% ipython --no-banner

In [1]: import numpy as np

In [2]: np.set_printoptions(precision=3, suppress=True, linewidth=160, sign=" ")

In [3]: W0 = np.abs(np.array([[0, -2, 0, 2], [-2, 2, 2, 0], [-1, 1, -2, -1], [-2, 1, -2, 1]])) + np.eye(4)

In [4]: W0 = W0 / W0.sum(axis=1, keepdims=True)

In [5]: W0
Out[5]: 
array([[ 0.2  ,  0.4  ,  0.   ,  0.4  ],
       [ 0.286,  0.429,  0.286,  0.   ],
       [ 0.167,  0.167,  0.5  ,  0.167],
       [ 0.286,  0.143,  0.286,  0.286]])

In [6]: evals, vecs = np.linalg.eig(W0)

In [7]: evals
Out[7]: array([ 1.   , -0.173,  0.302,  0.286])

In [8]: np.sort(np.linalg.eigvals(W0.T))
Out[8]: array([-0.173,  0.286,  0.302,  1.   ])

In [9]: round(np.prod(evals), 3)
Out[9]: np.float64(-0.015)

In [10]: np.sort(np.linalg.eigvals(W0 @ W0))
Out[10]: array([ 0.03 ,  0.082,  0.091,  1.   ])

In [11]: round(float(np.linalg.det(W0[::-1])), 3)
Out[11]: -0.015

In [12]: round(np.linalg.eigvals(W0).sum().real, 3)
Out[12]: np.float64(1.414)

In [13]: out = np.linalg.inv(W0)

In [14]: (np.abs(out) > 1e-9).astype(int)
Out[14]: 
array([[ 1,  1,  1,  1],
       [ 1,  1,  1,  1],
       [ 1,  1,  1,  1],
       [ 1,  1,  1,  1]])

In [15]: round(float(np.linalg.slogdet(W0)[0]), 3)
Out[15]: -1.0

In [16]: np.round(np.linalg.inv(out), 3) + 0
Out[16]: 
array([[ 0.2  ,  0.4  ,  0.   ,  0.4  ],
       [ 0.286,  0.429,  0.286,  0.   ],
       [ 0.167,  0.167,  0.5  ,  0.167],
       [ 0.286,  0.143,  0.286,  0.286]])

In [17]: Q, vecs = np.linalg.qr(W0[:, :2])[0], np.linalg.qr(W0[:, 2:])[0]

In [18]: sv = np.linalg.svd(Q.T @ vecs, compute_uv=False)

In [19]: sv
Out[19]: array([ 0.911,  0.28 ])

In [20]: round(np.linalg.norm(Q @ Q.T - vecs @ vecs.T, 2), 3)
Out[20]: np.float64(0.96)

In [21]: W = np.array([[-2, 0, 0], [-1, 1, -1], [2, -2, 2], [-2, -2, -1]])

In [22]: c = np.array([7, 3, 4])

In [23]: H = np.maximum(W0 @ W + c, 0)

In [24]: np.linalg.matrix_rank(H)
Out[24]: np.int64(3)

In [25]: (H > 0).astype(int)
Out[25]: 
array([[ 1,  1,  1],
       [ 1,  1,  1],
       [ 1,  1,  1],
       [ 1,  1,  1]])

In [26]: (H > 0).mean(axis=0)
Out[26]: array([ 1.,  1.,  1.])

In [27]: C = np.array([[-2, 0], [3, 3], [-2, -3]])

In [28]: H @ C
Out[28]: 
array([[ -9.4  ,  -1.8  ],
       [-12.857,  -3.857],
       [-18.167,  -8.5  ],
       [-14.857,  -6.429]])

In [29]: (H @ C).round(6).argmax(axis=1)
Out[29]: array([ 1,  1,  1,  1])

In [30]: out = np.array([[1.1],
    ...:     [0.4],
    ...:     [-1.3],
    ...:     [-1.5],
    ...:     [-0.5],
    ...:     [0.5],
    ...:     [-0.6],
    ...:     [0.5],
    ...:     [-0.4],
    ...:     [-1.2],
    ...:     [-1.3],
    ...:     [-1.5],
    ...:     [0.7]])

In [31]: C = np.array([[0.1, -1.0, -1.1, -1.5]])

In [32]: feats = out @ C

In [33]: feats
Out[33]: 
array([[ 0.11, -1.1 , -1.21, -1.65],
       [ 0.04, -0.4 , -0.44, -0.6 ],
       [-0.13,  1.3 ,  1.43,  1.95],
       [-0.15,  1.5 ,  1.65,  2.25],
       [-0.05,  0.5 ,  0.55,  0.75],
       [ 0.05, -0.5 , -0.55, -0.75],
       [-0.06,  0.6 ,  0.66,  0.9 ],
       [ 0.05, -0.5 , -0.55, -0.75],
       [-0.04,  0.4 ,  0.44,  0.6 ],
       [-0.12,  1.2 ,  1.32,  1.8 ],
       [-0.13,  1.3 ,  1.43,  1.95],
       [-0.15,  1.5 ,  1.65,  2.25],
       [ 0.07, -0.7 , -0.77, -1.05]])

In [34]: # null space of dimension 3

In [35]: Ac = feats - feats.mean(axis=0)

In [36]: vecs = np.linalg.svd(Ac)[2][:1]

In [37]: out = Ac - Ac @ vecs.T @ vecs

In [38]: round(float(np.linalg.norm(out) / np.linalg.norm(Ac)), 3)
Out[38]: 0.0

In [39]: np.diag(vecs.T @ vecs)
Out[39]: array([ 0.002,  0.224,  0.271,  0.503])

In [40]: np.linalg.norm(out, axis=1).round(6).argmax()
Out[40]: np.int64(0)

In [41]: m1 = np.load("test10.npy")

In [42]: m1
Out[42]: 
array([[-3,  2, -1, -2, -3, -3, -1,  3, -2,  1],
       [-1,  2,  3,  1,  3, -3, -1, -1,  1, -3],
       [ 1,  1,  0,  0,  3,  9,  3,  1,  2, -3],
       [-2, -3,  0, -2,  2,  9,  3,  1, -1, -1],
       [ 1,  1,  1, -1, -3, -6, -2, -3, -3,  2],
       [-1,  1,  3, -2, -3, -6, -2, -3, -1, -2],
       [-3,  2,  3,  1,  2,  6,  2, -3,  1,  3],
       [ 3,  3, -3, -3, -3,  3,  1,  3, -1, -3]])

In [43]: ang = np.radians(90)

In [44]: R = np.eye(10)

In [45]: R[4, 4] = R[2, 2] = np.cos(ang)

In [46]: R[4, 2], R[2, 4] = -np.sin(ang), np.sin(ang)

In [47]: R.round(3) + 0
Out[47]: 
array([[ 1.,  0.,  0.,  0.,  0.,  0.,  0.,  0.,  0.,  0.],
       [ 0.,  1.,  0.,  0.,  0.,  0.,  0.,  0.,  0.,  0.],
       [ 0.,  0.,  0.,  0.,  1.,  0.,  0.,  0.,  0.,  0.],
       [ 0.,  0.,  0.,  1.,  0.,  0.,  0.,  0.,  0.,  0.],
       [ 0.,  0., -1.,  0.,  0.,  0.,  0.,  0.,  0.,  0.],
       [ 0.,  0.,  0.,  0.,  0.,  1.,  0.,  0.,  0.,  0.],
       [ 0.,  0.,  0.,  0.,  0.,  0.,  1.,  0.,  0.,  0.],
       [ 0.,  0.,  0.,  0.,  0.,  0.,  0.,  1.,  0.,  0.],
       [ 0.,  0.,  0.,  0.,  0.,  0.,  0.,  0.,  1.,  0.],
       [ 0.,  0.,  0.,  0.,  0.,  0.,  0.,  0.,  0.,  1.]])

In [48]: out = m1 @ R.T

In [49]: round(float(np.linalg.det(R)), 3), np.trace(R)
Out[49]: (1.0, np.float64(8.0))

In [50]: np.allclose(np.linalg.norm(m1, axis=1), np.linalg.norm(out, axis=1))
Out[50]: True

In [51]: np.linalg.svd(m1, compute_uv=False), np.linalg.svd(out, compute_uv=False)
Out[51]: 
(array([ 19.319,  10.534,   7.419,   6.645,   5.145,   4.94 ,   1.927,   0.122]),
 array([ 19.319,  10.534,   7.419,   6.645,   5.145,   4.94 ,   1.927,   0.122]))

In [52]: np.allclose(m1 @ m1.T, out @ out.T)
Out[52]: True

In [53]: out.round(3) + 0
Out[53]: 
array([[-3.,  2., -3., -2.,  1., -3., -1.,  3., -2.,  1.],
       [-1.,  2.,  3.,  1., -3., -3., -1., -1.,  1., -3.],
       [ 1.,  1.,  3.,  0.,  0.,  9.,  3.,  1.,  2., -3.],
       [-2., -3.,  2., -2.,  0.,  9.,  3.,  1., -1., -1.],
       [ 1.,  1., -3., -1., -1., -6., -2., -3., -3.,  2.],
       [-1.,  1., -3., -2., -3., -6., -2., -3., -1., -2.],
       [-3.,  2.,  2.,  1., -3.,  6.,  2., -3.,  1.,  3.],
       [ 3.,  3., -3., -3.,  3.,  3.,  1.,  3., -1., -3.]])

In [54]: np.abs(out - m1).max(axis=0)
Out[54]: array([ 0.,  0.,  6.,  0.,  6.,  0.,  0.,  0.,  0.,  0.])
